% ipython --no-banner

In [1]: import numpy as np

In [2]: import numpy.linalg as la

In [3]: np.set_printoptions(suppress=True, linewidth=120)

In [4]: W0 = np.load("sample18.npy")

In [5]: W0
Out[5]: 
array([[2., 1., 0., 0., 0., 0.],
       [0., 2., 1., 0., 0., 0.],
       [0., 0., 2., 1., 0., 0.],
       [0., 0., 0., 2., 1., 0.],
       [0., 0., 0., 0., 2., 1.],
       [0., 0., 0., 0., 0., 2.]])

In [6]: rng = np.random.default_rng(2916)

In [7]: labels = rng.permutation(6)

In [8]: labels
Out[8]: array([2, 5, 1, 3, 4, 0])

In [9]: M2 = W0[labels][:, labels]

In [10]: round(la.det(M2), 1), round(la.det(W0[labels]), 1)
Out[10]: (np.float64(64.0), np.float64(-64.0))

In [11]: np.allclose(M2, W0)
Out[11]: False

In [12]: u = np.array([0, 2])

In [13]: np.cross(W0[4, :3], W0[3, :3])
Out[13]: array([0., 0., 0.])

In [14]: np.polyval(u, W0[4])
Out[14]: array([2., 2., 2., 2., 2., 2.])

In [15]: np.array([np.convolve(row, u, "same") for row in W0])
Out[15]: 
array([[0., 4., 2., 0., 0., 0.],
       [0., 0., 4., 2., 0., 0.],
       [0., 0., 0., 4., 2., 0.],
       [0., 0., 0., 0., 4., 2.],
       [0., 0., 0., 0., 0., 4.],
       [0., 0., 0., 0., 0., 0.]])

In [16]: np.round(np.sort(la.eigvals(W0)), 1)
Out[16]: array([2., 2., 2., 2., 2., 2.])

In [17]: [int(la.matrix_rank(la.matrix_power(W0, p))) for p in range(1, 7)]
Out[17]: [6, 6, 6, 6, 6, 6]

In [18]: np.prod(np.diag(W0)), round(la.det(W0), 1)
Out[18]: (np.float64(64.0), np.float64(64.0))

In [19]: la.matrix_rank(W0 - W0[0, 0] * np.eye(6))
Out[19]: np.int64(5)
